% ipython --no-banner

In [1]: import numpy as np

In [2]: np.set_printoptions(suppress=True, linewidth=120)

In [3]: def tidy(a):
   ...:     return np.round(a, 3) + 0
   ...: 

In [4]: arr = np.cumsum(np.array([[3, 3, 2, 0, 3, 1, 0, 1, 2],
   ...:     [2, 1, 0, 2, 0, 1, 2, 2, 0],
   ...:     [2, 1, 2, 3, 0, 2, 3, 1, 1],
   ...:     [1, 3, 2, 3, 1, 3, 3, 0, 3],
   ...:     [0, 3, 1, 2, 1, 3, 3, 0, 3],
   ...:     [1, 0, 2, 2, 0, 1, 0, 1, 3],
   ...:     [2, 3, 3, 3, 3, 1, 0, 0, 1],
   ...:     [2, 3, 3, 0, 3, 3, 1, 3, 2],
   ...:     [2, 3, 2, 0, 1, 1, 0, 3, 1],
   ...:     [0, 2, 3, 2, 3, 2, 3, 3, 1],
   ...:     [3, 3, 1, 2, 0, 3, 2, 1, 0],
   ...:     [3, 0, 3, 2, 0, 1, 2, 2, 2],
   ...:     [0, 0, 3, 3, 1, 0, 3, 3, 2],
   ...:     [0, 0, 1, 1, 0, 0, 0, 2, 0],
   ...:     [3, 0, 1, 2, 3, 3, 2, 1, 2],
   ...:     [1, 0, 1, 0, 2, 2, 3, 3, 1],
   ...:     [3, 1, 0, 2, 0, 2, 3, 1, 2],
   ...:     [3, 3, 2, 0, 3, 2, 1, 1, 0],
   ...:     [3, 1, 2, 2, 3, 3, 2, 0, 3],
   ...:     [2, 3, 3, 1, 3, 1, 0, 0, 0]]), axis=0)

In [5]: print(arr)
[[ 3  3  2  0  3  1  0  1  2]
 [ 5  4  2  2  3  2  2  3  2]
 [ 7  5  4  5  3  4  5  4  3]
 [ 8  8  6  8  4  7  8  4  6]
 [ 8 11  7 10  5 10 11  4  9]
 [ 9 11  9 12  5 11 11  5 12]
 [11 14 12 15  8 12 11  5 13]
 [13 17 15 15 11 15 12  8 15]
 [15 20 17 15 12 16 12 11 16]
 [15 22 20 17 15 18 15 14 17]
 [18 25 21 19 15 21 17 15 17]
 [21 25 24 21 15 22 19 17 19]
 [21 25 27 24 16 22 22 20 21]
 [21 25 28 25 16 22 22 22 21]
 [24 25 29 27 19 25 24 23 23]
 [25 25 30 27 21 27 27 26 24]
 [28 26 30 29 21 29 30 27 26]
 [31 29 32 29 24 31 31 28 26]
 [34 30 34 31 27 34 33 28 29]
 [36 33 37 32 30 35 33 28 29]]

In [6]: left, s, VT = np.linalg.svd(arr)

In [7]: print(tidy(s))
[263.974  15.499   9.938   9.589   5.193   4.191   3.023   2.043   1.684]

In [8]: A2 = left[:, :1] @ np.diag(s[:1]) @ VT[:1]

In [9]: print(np.linalg.matrix_rank(arr, rtol=0.05))
2

In [10]: print(tidy(np.linalg.norm(arr - A2, 2)), tidy(s[1]))
15.499 15.499

In [11]: hat = arr @ np.linalg.solve(arr.T @ arr, arr.T)

In [12]: print(tidy(np.trace(hat)))
9.0

In [13]: cen = arr - arr.mean(axis=0)

In [14]: left, s, VT = np.linalg.svd(cen, full_matrices=False)

In [15]: print(tidy(np.abs(VT[-1])))
[0.134 0.34  0.388 0.085 0.196 0.741 0.198 0.101 0.267]

In [16]: print(tidy(s))
[127.029  12.86    9.779   9.217   4.72    3.903   2.626   1.697   1.146]

In [17]: print(np.abs(left[:, 0]).argmax())
0

In [18]: print(tidy(cen.mean(axis=0)))
[0. 0. 0. 0. 0. 0. 0. 0. 0.]

In [19]: print(tidy((s ** 2).sum() ** 2 / (s ** 4).sum()))
1.049

In [20]: print(tidy(VT[0] * np.sign(VT[0, np.abs(VT[0]).argmax()])))
[0.334 0.311 0.393 0.335 0.282 0.355 0.346 0.335 0.296]

In [21]: print(np.searchsorted(np.cumsum(s ** 2) / (s ** 2).sum(), 0.9) + 1)
1

In [22]: print(tidy(s ** 2 / (s ** 2).sum()))
[0.976 0.01  0.006 0.005 0.001 0.001 0.    0.    0.   ]

In [23]: rng = np.random.default_rng(41)

In [24]: idx = rng.permutation(9)

In [25]: A2 = arr[:, idx] * rng.choice([-1, 1], 9)

In [26]: print(A2)
[[  3   3   2   0  -3  -2   1   0   1]
 [  4   5   2   2  -3  -2   2   2   3]
 [  5   7   4   5  -3  -3   4   5   4]
 [  8   8   6   8  -4  -6   7   8   4]
 [ 11   8   7  10  -5  -9  10  11   4]
 [ 11   9   9  12  -5 -12  11  11   5]
 [ 14  11  12  15  -8 -13  12  11   5]
 [ 17  13  15  15 -11 -15  15  12   8]
 [ 20  15  17  15 -12 -16  16  12  11]
 [ 22  15  20  17 -15 -17  18  15  14]
 [ 25  18  21  19 -15 -17  21  17  15]
 [ 25  21  24  21 -15 -19  22  19  17]
 [ 25  21  27  24 -16 -21  22  22  20]
 [ 25  21  28  25 -16 -21  22  22  22]
 [ 25  24  29  27 -19 -23  25  24  23]
 [ 25  25  30  27 -21 -24  27  27  26]
 [ 26  28  30  29 -21 -26  29  30  27]
 [ 29  31  32  29 -24 -26  31  31  28]
 [ 30  34  34  31 -27 -29  34  33  28]
 [ 33  36  37  32 -30 -29  35  33  28]]

In [27]: left, _, VT = np.linalg.svd(arr.T @ A2)

In [28]: print(tidy(left @ VT))
[[ 0.  1.  0.  0.  0.  0.  0.  0.  0.]
 [ 1.  0.  0.  0.  0.  0.  0.  0.  0.]
 [ 0.  0.  1.  0.  0.  0.  0.  0.  0.]
 [ 0.  0.  0.  1.  0.  0.  0.  0.  0.]
 [ 0.  0.  0.  0. -1.  0.  0.  0.  0.]
 [ 0.  0.  0.  0.  0.  0.  1.  0.  0.]
 [ 0.  0.  0.  0.  0.  0.  0.  1.  0.]
 [ 0.  0.  0.  0.  0.  0.  0.  0.  1.]
 [ 0.  0.  0.  0.  0. -1.  0.  0.  0.]]

In [29]: print(idx)
[1 0 2 3 4 8 5 6 7]

In [30]: Q, R = np.linalg.qr(arr)

In [31]: print(np.allclose(R.T @ R, arr.T @ arr))
True

In [32]: print(np.trace(Q @ Q.T))
9.0

In [33]: F = np.load("out8.npy")

In [34]: print(F)
[[-2.  1.  1.  1.  1.  1.  1.  1.]
 [ 1. -2.  1.  1.  1.  1.  1.  1.]
 [ 1.  1. -2.  1.  1.  1.  1.  1.]
 [ 1.  1.  1. -2.  1.  1.  1.  1.]
 [ 1.  1.  1.  1. -2.  1.  1.  1.]
 [ 1.  1.  1.  1.  1. -2.  1.  1.]
 [ 1.  1.  1.  1.  1.  1. -2.  1.]
 [ 1.  1.  1.  1.  1.  1.  1. -2.]]

In [35]: x0 = np.array([-1, -2, 0, -2, -2, -2, -2, -2, 1])

In [36]: y = arr @ x0

In [37]: print(tidy(np.linalg.solve(arr.T @ arr, arr.T @ y)))
[-1. -2.  0. -2. -2. -2. -2. -2.  1.]

In [38]: y = y + 0.05 * rng.normal(size=20)

In [39]: print(tidy(y))
[ -16.941  -34.955  -56.027  -80.027 -100.904 -106.955 -128.04  -154.007 -171.022 -199.992 -224.956 -240.014 -257.982
 -263.972 -286.961 -307.032 -326.011 -348.901 -371.009 -388.999]

In [40]: coef, *_ = np.linalg.lstsq(arr, y)

In [41]: print(tidy(arr.T @ (y - arr @ coef)))
[0. 0. 0. 0. 0. 0. 0. 0. 0.]

In [42]: print([round(float(np.linalg.norm(np.linalg.solve(arr.T @ arr + lam * np.eye(9), arr.T @ y))), 2) for lam in (0, 1, 10, 100)])
[5.1, 4.85, 4.31, 3.99]

In [43]: print(tidy(coef))
[-1.006 -1.985 -0.005 -2.017 -1.998 -2.019 -1.976 -1.998  1.006]

In [44]: print(tidy(np.linalg.norm(y - arr @ coef)))
0.152

In [45]: E = np.load("mat.npy")

In [46]: print(E)
[[3. 1. 1. 1. 1. 1. 1. 1.]
 [1. 3. 1. 1. 1. 1. 1. 1.]
 [1. 1. 3. 1. 1. 1. 1. 1.]
 [1. 1. 1. 3. 1. 1. 1. 1.]
 [1. 1. 1. 1. 3. 1. 1. 1.]
 [1. 1. 1. 1. 1. 3. 1. 1.]
 [1. 1. 1. 1. 1. 1. 3. 1.]
 [1. 1. 1. 1. 1. 1. 1. 3.]]

In [47]: x0 = np.array([-1, 1, -2, 2, 0, 0, -2, 2])

In [48]: y = E @ x0

In [49]: print(y)
[-2.  2. -4.  4.  0.  0. -4.  4.]

In [50]: print(tidy(np.linalg.solve(E, E[:, 7])))
[0. 0. 0. 0. 0. 0. 0. 1.]

In [51]: J = np.load("a.npy")

In [52]: print(J)
[[ 0  5 -1 -1 -2 -6  3 -1 -1 -1]
 [-5  0  1  4  1 -2  4  3  6 -6]
 [ 1 -1  0  0  1  1  0 -1  1  2]
 [ 1 -4  0  0  0  4 -3  4 -3 -1]
 [ 2 -1 -1  0  0  5  0  5  0  0]
 [ 6  2 -1 -4 -5  0  3  0  3 -1]
 [-3 -4  0  3  0 -3  0 -1  5 -6]
 [ 1 -3  1 -4 -5  0  1  0 -5 -1]
 [ 1 -6 -1  3  0 -3 -5  5  0  3]
 [ 1  6 -2  1  0  1  6  1 -3  0]]

In [53]: A2 = J ** -1
---------------------------------------------------------------------------
ValueError                                Traceback (most recent call last)
Cell In[53], line 1
----> 1 A2 = J ** -1

ValueError: Integers to negative integer powers are not allowed.

In [54]: A2 = np.linalg.inv(J)

In [55]: print(tidy(np.linalg.det(J) * np.linalg.det(A2)))
1.0

In [56]: print(tidy(J @ A2))
[[1. 0. 0. 0. 0. 0. 0. 0. 0. 0.]
 [0. 1. 0. 0. 0. 0. 0. 0. 0. 0.]
 [0. 0. 1. 0. 0. 0. 0. 0. 0. 0.]
 [0. 0. 0. 1. 0. 0. 0. 0. 0. 0.]
 [0. 0. 0. 0. 1. 0. 0. 0. 0. 0.]
 [0. 0. 0. 0. 0. 1. 0. 0. 0. 0.]
 [0. 0. 0. 0. 0. 0. 1. 0. 0. 0.]
 [0. 0. 0. 0. 0. 0. 0. 1. 0. 0.]
 [0. 0. 0. 0. 0. 0. 0. 0. 1. 0.]
 [0. 0. 0. 0. 0. 0. 0. 0. 0. 1.]]

In [57]: print(tidy(np.linalg.slogdet(J)[0]))
1.0

In [58]: Q, R = np.linalg.qr(J)

In [59]: print(np.allclose(R.T @ R, J.T @ J))
True

In [60]: print(tidy(Q.T @ Q))
[[1. 0. 0. 0. 0. 0. 0. 0. 0. 0.]
 [0. 1. 0. 0. 0. 0. 0. 0. 0. 0.]
 [0. 0. 1. 0. 0. 0. 0. 0. 0. 0.]
 [0. 0. 0. 1. 0. 0. 0. 0. 0. 0.]
 [0. 0. 0. 0. 1. 0. 0. 0. 0. 0.]
 [0. 0. 0. 0. 0. 1. 0. 0. 0. 0.]
 [0. 0. 0. 0. 0. 0. 1. 0. 0. 0.]
 [0. 0. 0. 0. 0. 0. 0. 1. 0. 0.]
 [0. 0. 0. 0. 0. 0. 0. 0. 1. 0.]
 [0. 0. 0. 0. 0. 0. 0. 0. 0. 1.]]

In [61]: print(tidy(np.abs(np.diag(R))))
[ 8.888 11.896  2.465  3.04   4.311  7.347  2.686  3.793  6.079  2.402]

In [62]: print(tidy(abs(R[0, 0])), tidy(np.linalg.norm(J[:, 0])))
8.888 8.888

In [63]: print(Q.shape, R.shape)
(10, 10) (10, 10)

In [64]: print(tidy(Q @ R))
[[ 0.  5. -1. -1. -2. -6.  3. -1. -1. -1.]
 [-5.  0.  1.  4.  1. -2.  4.  3.  6. -6.]
 [ 1. -1.  0.  0.  1.  1.  0. -1.  1.  2.]
 [ 1. -4.  0.  0.  0.  4. -3.  4. -3. -1.]
 [ 2. -1. -1.  0.  0.  5.  0.  5.  0.  0.]
 [ 6.  2. -1. -4. -5.  0.  3.  0.  3. -1.]
 [-3. -4.  0.  3.  0. -3.  0. -1.  5. -6.]
 [ 1. -3.  1. -4. -5.  0.  1.  0. -5. -1.]
 [ 1. -6. -1.  3.  0. -3. -5.  5.  0.  3.]
 [ 1.  6. -2.  1.  0.  1.  6.  1. -3.  0.]]

In [65]: x0 = np.ones(8)

In [66]: for _ in range(4):
    ...:     x0 = E @ x0
    ...:     x0 /= np.linalg.norm(x0)
    ...:     print(round(x0 @ E @ x0, 3))
    ...: 
10.0
10.0
10.0
10.0

In [67]: print(tidy(x0))
[0.354 0.354 0.354 0.354 0.354 0.354 0.354 0.354]

In [68]: print(tidy(np.linalg.eigvalsh(E)[-1]))
10.0

In [69]: idx = rng.permutation(10)

In [70]: print(idx)
[1 0 9 3 6 2 5 4 8 7]

In [71]: A2 = J[idx][:, idx]

In [72]: print(tidy(np.sort(np.abs(np.linalg.eigvals(A2)))))
[ 0.571  0.571  2.778  2.778  7.604  7.604  9.99   9.99  16.042 16.042]

In [73]: K = np.load("sample6.npy")

In [74]: print(tidy(K))
[[ 1.     0.     0.     0.     0.     0.     0.     0.     0.     0.     0.     0.     0.     0.   ]
 [ 0.     1.     0.     0.     0.     0.     0.     0.     0.     0.     0.     0.     0.     0.   ]
 [ 0.     0.     1.     0.     0.     0.     0.     0.     0.     0.     0.     0.     0.     0.   ]
 [ 0.     0.     0.     1.     0.     0.     0.     0.     0.     0.     0.     0.     0.     0.   ]
 [ 0.     0.     0.     0.     0.809  0.     0.     0.     0.588  0.     0.     0.     0.     0.   ]
 [ 0.     0.     0.     0.     0.     1.     0.     0.     0.     0.     0.     0.     0.     0.   ]
 [ 0.     0.     0.     0.     0.     0.     1.     0.     0.     0.     0.     0.     0.     0.   ]
 [ 0.     0.     0.     0.     0.     0.     0.     1.     0.     0.     0.     0.     0.     0.   ]
 [ 0.     0.     0.     0.    -0.588  0.     0.     0.     0.809  0.     0.     0.     0.     0.   ]
 [ 0.     0.     0.     0.     0.     0.     0.     0.     0.     1.     0.     0.     0.     0.   ]
 [ 0.     0.     0.     0.     0.     0.     0.     0.     0.     0.     1.     0.     0.     0.   ]
 [ 0.     0.     0.     0.     0.     0.     0.     0.     0.     0.     0.     1.     0.     0.   ]
 [ 0.     0.     0.     0.     0.     0.     0.     0.     0.     0.     0.     0.     1.     0.   ]
 [ 0.     0.     0.     0.     0.     0.     0.     0.     0.     0.     0.     0.     0.     1.   ]]

In [75]: G = K.T @ K

In [76]: print(tidy(np.linalg.svd(K, compute_uv=False) ** 2))
[1. 1. 1. 1. 1. 1. 1. 1. 1. 1. 1. 1. 1. 1.]

In [77]: print(np.diag(G))
[1. 1. 1. 1. 1. 1. 1. 1. 1. 1. 1. 1. 1. 1.]

In [78]: x0 = np.array([7, 3, 3, 2, 6, 6, 7, 8, 9, 9, 0, 4, 2, 3])

In [79]: print(14 - np.linalg.matrix_rank(K - np.eye(14), tol=1e-8))
12

In [80]: print(tidy(np.sort(np.abs(np.degrees(np.angle(np.linalg.eigvals(K)))))))
[ 0.  0.  0.  0.  0.  0.  0.  0.  0.  0.  0.  0. 36. 36.]

In [81]: M = np.load("test2.npy")

In [82]: print(M)
[[ 0  8  8  8  2 12  6]
 [ 0  3  3  3  1  3  3]
 [ 0  8  8  8  2 12  6]
 [ 0  5  5  5  1  9  3]
 [ 0  4  4  4  1  6  3]
 [ 0  2  2  2  0  6  0]
 [ 0  2  2  2  0  6  0]]

In [83]: print(np.allclose(M[:-1].T @ np.linalg.lstsq(M[:-1].T, M[-1])[0], M[-1]))
True

In [84]: print(np.abs(np.diag(np.linalg.qr(M)[1])) > 1e-9)
[False  True False False  True False False]

In [85]: try:
    ...:     np.linalg.inv(M)
    ...: except np.linalg.LinAlgError as e:
    ...:     print("failed:", e)
    ...: 
failed: Singular matrix

In [86]: print(np.unique(M.round(6), axis=0).shape)
(5, 7)

In [87]: X = np.load("arr.npy")

In [88]: print(tidy(X))
[[ 0.     0.428 -0.081 -0.019 -0.9    0.006]
 [ 0.259 -0.344  0.656 -0.565 -0.21   0.141]
 [-0.065 -0.592 -0.625 -0.377 -0.219 -0.255]
 [ 0.519  0.453 -0.373 -0.505  0.261  0.251]
 [ 0.713 -0.055  0.068  0.299 -0.042 -0.627]
 [ 0.389 -0.374 -0.17   0.44  -0.167  0.678]]

In [89]: f, v = X[0], X[5]

In [90]: print(tidy(f @ v))
0.0

In [91]: print(tidy(f @ f))
1.0

In [92]: pr = (f @ v) / (f @ f) * f

In [93]: print(tidy(pr))
[0. 0. 0. 0. 0. 0.]

In [94]: print((v - pr) @ f)
0.0

In [95]: print(np.linalg.matrix_rank(np.outer(f, v)))
1
